% python3 -q
>>> import numpy as np
>>> import numpy.linalg as la
>>> np.set_printoptions(suppress=True, linewidth=200)
>>> def tidy(a):
...     return np.round(a, 3) + 0
... 
>>> f = np.array([1, 0, 2, 0, 3, 1, 0, 5, 4, 3, 5])
>>> feats = f[np.abs(np.subtract.outer(np.arange(11), np.arange(11)))]
>>> print(feats)
[[1 0 2 0 3 1 0 5 4 3 5]
 [0 1 0 2 0 3 1 0 5 4 3]
 [2 0 1 0 2 0 3 1 0 5 4]
 [0 2 0 1 0 2 0 3 1 0 5]
 [3 0 2 0 1 0 2 0 3 1 0]
 [1 3 0 2 0 1 0 2 0 3 1]
 [0 1 3 0 2 0 1 0 2 0 3]
 [5 0 1 3 0 2 0 1 0 2 0]
 [4 5 0 1 3 0 2 0 1 0 2]
 [3 4 5 0 1 3 0 2 0 1 0]
 [5 3 4 5 0 1 3 0 2 0 1]]
>>> # equal to its transpose
>>> evals, vecs = la.eigh(feats)
>>> vec = np.array([-2, 2, 1, 3, -1, -3, -3, -3, -1, -3, 2])
>>> print(vec @ feats @ vec)
108
>>> print(tidy(la.eigvalsh(feats[1:, 1:])))
[-7.633 -6.163 -4.635 -1.659 -1.181  1.24   3.906  5.204  6.021 14.9  ]
>>> rng = np.random.default_rng(55972)
>>> labels = rng.permutation(11)
>>> B = feats[:, labels] * rng.choice([-1, 1], 11)
>>> print(B)
[[ 0 -1 -5 -3  5 -1  0 -2  4  0 -3]
 [ 1  0 -3  0  0 -3  1  0  5 -2 -4]
 [ 3 -2 -4 -2  1  0  0 -1  0  0 -5]
 [ 0  0 -5  0  3 -2  2  0  1 -1  0]
 [ 2 -3  0 -1  0  0  0 -2  3  0 -1]
 [ 0 -1 -1  0  2 -1  3  0  0 -2 -3]
 [ 1  0 -3 -2  0  0  1 -3  2  0  0]
 [ 0 -5  0  0  1 -2  0 -1  0 -3 -2]
 [ 2 -4 -2 -3  0  0  5  0  1 -1  0]
 [ 0 -3  0 -1  2 -3  4 -5  0  0 -1]
 [ 3 -5 -1  0  0 -1  3 -4  2 -5  0]]
>>> U, _, VT = la.svd(feats.T @ B)
>>> print(labels)
[ 6  0 10  4  7  5  1  2  8  3  9]
>>> print(B @ B)
[[ -7   5  34  -7 -18  17   1   9   5  24  31]
 [-10  14   1 -12  -8  12  -3  24   3  21  23]
 [-27  32  22  -2   4  14 -21  17  -7  34  20]
 [ -5   2  14   1 -11   5  -3  -2  14   3  29]
 [  0   1  -1 -15   5  14   7   2  -7  15  10]
 [ -6  18   2  -4  -7  13 -18  10   1  19  12]
 [ -4  12  10  -5  -7   9   7   1   6   9  18]
 [ -9  23  19   2 -11  30 -29  22 -26  27  30]
 [ -3   1   8 -14  -3  19  -4 -12  -4  10  21]
 [  2  27   6 -10 -14  25 -13  -7  -4  33  29]
 [ -1  27  -8 -14  -2  36 -15  15  -5  22  32]]
>>> print(np.allclose(B, B.T))
False
>>> print(np.allclose(B @ B.T, B.T @ B))
False
>>> print((B - B.T) / 2)
[[ 0.  -1.  -4.  -1.5  1.5 -0.5 -0.5 -1.   1.   0.  -3. ]
 [ 1.   0.  -0.5  0.   1.5 -1.   0.5  2.5  4.5  0.5  0.5]
 [ 4.   0.5  0.   1.5  0.5  0.5  1.5 -0.5  1.   0.  -2. ]
 [ 1.5  0.  -1.5  0.   2.  -1.   2.   0.   2.   0.   0. ]
 [-1.5 -1.5 -0.5 -2.   0.  -1.   0.  -1.5  1.5 -1.  -0.5]
 [ 0.5  1.  -0.5  1.   1.   0.   1.5  1.   0.   0.5 -1. ]
 [ 0.5 -0.5 -1.5 -2.   0.  -1.5  0.  -1.5 -1.5 -2.  -1.5]
 [ 1.  -2.5  0.5  0.   1.5 -1.   1.5  0.   0.   1.   1. ]
 [-1.  -4.5 -1.  -2.  -1.5  0.   1.5  0.   0.  -0.5 -1. ]
 [ 0.  -0.5  0.   0.   1.  -0.5  2.  -1.   0.5  0.   2. ]
 [ 3.  -0.5  2.   0.   0.5  1.   1.5 -1.   1.  -2.   0. ]]
>>> print(tidy(np.sort(np.abs(la.eigvals(B)))))
[0.711 3.153 3.971 3.971 3.988 4.647 4.647 4.867 5.423 5.423 9.134]
>>> X = np.loadtxt("mat.csv", delimiter=",")
>>> print(X)
[[  1.      0.71    0.71   -5.064   6.064   0.      2.71   -1.064   2.064  -7.064   2.355  -4.064  -1.71 ]
 [  1.     -2.057  -2.057  -0.914   1.914   0.     -0.057   3.086  -2.086  -2.914   0.971   0.086   1.057]
 [  1.     -4.028  -4.028   2.042  -1.042   0.     -2.028   6.042  -5.042   0.042  -0.014   3.042   3.028]
 [  1.     -2.216  -2.216  -0.676   1.676   0.     -0.216   3.324  -2.324  -2.676   0.892   0.324   1.216]
 [  1.     -3.57   -3.57    1.355  -0.355   0.     -1.57    5.355  -4.355  -0.645   0.215   2.355   2.57 ]
 [  1.      4.167   4.167 -10.251  11.251   0.      6.167  -6.251   7.251 -12.251   4.084  -9.251  -5.167]
 [  1.     -1.67   -1.67   -1.495   2.495   0.      0.33    2.505  -1.505  -3.495   1.165  -0.495   0.67 ]
 [  1.     -0.784  -0.784  -2.824   3.824   0.      1.216   1.176  -0.176  -4.824   1.608  -1.824  -0.216]
 [  1.     -1.579  -1.579  -1.632   2.632   0.      0.421   2.368  -1.368  -3.632   1.211  -0.632   0.579]
 [  1.     -0.997  -0.997  -2.505   3.505   0.      1.003   1.495  -0.495  -4.505   1.502  -1.505  -0.003]
 [  1.     -4.141  -4.141   2.212  -1.212   0.     -2.141   6.212  -5.212   0.212  -0.071   3.212   3.141]
 [  1.     -2.451  -2.451  -0.323   1.323   0.     -0.451   3.677  -2.677  -2.323   0.774   0.677   1.451]
 [  1.     -3.118  -3.118   0.676   0.324   0.     -1.118   4.676  -3.676  -1.324   0.441   1.676   2.118]
 [  1.     -2.912  -2.912   0.368   0.632   0.     -0.912   4.368  -3.368  -1.632   0.544   1.368   1.912]
 [  1.     -0.509  -0.509  -3.236   4.236   0.      1.491   0.764   0.236  -5.236   1.745  -2.236  -0.491]
 [  1.     -1.617  -1.617  -1.574   2.574   0.      0.383   2.426  -1.426  -3.574   1.191  -0.574   0.617]
 [  1.     -1.764  -1.764  -1.354   2.354   0.      0.236   2.646  -1.646  -3.354   1.118  -0.354   0.764]
 [  1.     -1.548  -1.548  -1.678   2.678   0.      0.452   2.322  -1.322  -3.678   1.226  -0.678   0.548]
 [  1.     -0.511  -0.511  -3.233   4.233   0.      1.489   0.767   0.233  -5.233   1.744  -2.233  -0.489]
 [  1.     -2.183  -2.183  -0.725   1.725   0.     -0.183   3.275  -2.275  -2.725   0.908   0.275   1.183]
 [  1.     -4.067  -4.067   2.101  -1.101   0.     -2.067   6.101  -5.101   0.101  -0.034   3.101   3.067]
 [  1.     -4.432  -4.432   2.647  -1.647   0.     -2.432   6.647  -5.647   0.647  -0.216   3.647   3.432]
 [  1.     -4.394  -4.394   2.59   -1.59    0.     -2.394   6.59   -5.59    0.59   -0.197   3.59    3.394]
 [  1.     -3.741  -3.741   1.611  -0.611   0.     -1.741   5.611  -4.611  -0.389   0.13    2.611   2.741]
 [  1.     -5.536  -5.536   4.305  -3.305   0.     -3.536   8.305  -7.305   2.305  -0.768   5.305   4.536]
 [  1.     -1.16   -1.16   -2.26    3.26    0.      0.84    1.74   -0.74   -4.26    1.42   -1.26    0.16 ]
 [  1.      0.092   0.092  -4.138   5.138   0.      2.092  -0.138   1.138  -6.138   2.046  -3.138  -1.092]
 [  1.     -1.413  -1.413  -1.881   2.881   0.      0.587   2.119  -1.119  -3.881   1.294  -0.881   0.413]
 [  1.     -0.648  -0.648  -3.029   4.029   0.      1.352   0.971   0.029  -5.029   1.676  -2.029  -0.352]
 [  1.     -4.426  -4.426   2.638  -1.638   0.     -2.426   6.638  -5.638   0.638  -0.213   3.638   3.426]
 [  1.     -3.082  -3.082   0.624   0.376   0.     -1.082   4.624  -3.624  -1.376   0.459   1.624   2.082]
 [  1.     -2.438  -2.438  -0.343   1.343   0.     -0.438   3.657  -2.657  -2.343   0.781   0.657   1.438]
 [  1.     -1.147  -1.147  -2.279   3.279   0.      0.853   1.721  -0.721  -4.279   1.426  -1.279   0.147]
 [  1.     -4.269  -4.269   2.404  -1.404   0.     -2.269   6.404  -5.404   0.404  -0.135   3.404   3.269]
 [  1.     -2.659  -2.659  -0.012   1.012   0.     -0.659   3.988  -2.988  -2.012   0.671   0.988   1.659]
 [  1.     -1.233  -1.233  -2.151   3.151   0.      0.767   1.849  -0.849  -4.151   1.384  -1.151   0.233]
 [  1.     -1.798  -1.798  -1.303   2.303   0.      0.202   2.697  -1.697  -3.303   1.101  -0.303   0.798]
 [  1.     -2.198  -2.198  -0.703   1.703   0.     -0.198   3.297  -2.297  -2.703   0.901   0.297   1.198]
 [  1.     -1.922  -1.922  -1.117   2.117   0.      0.078   2.883  -1.883  -3.117   1.039  -0.117   0.922]
 [  1.     -3.83   -3.83    1.745  -0.745   0.     -1.83    5.745  -4.745  -0.255   0.085   2.745   2.83 ]]
>>> # null space of dimension 9
>>> B = X / np.sqrt((X ** 2).mean(axis=1, keepdims=True))
>>> print(tidy(B[8]))
[ 0.58  -0.916 -0.916 -0.947  1.527  0.     0.244  1.374 -0.794 -2.107  0.703 -0.367  0.336]
>>> print(tidy(la.norm(B, axis=1)))
[3.606 3.606 3.606 3.606 3.606 3.606 3.606 3.606 3.606 3.606 3.606 3.606 3.606 3.606 3.606 3.606 3.606 3.606 3.606 3.606 3.606 3.606 3.606 3.606 3.606 3.606 3.606 3.606 3.606 3.606 3.606 3.606 3.606
 3.606 3.606 3.606 3.606 3.606 3.606 3.606]
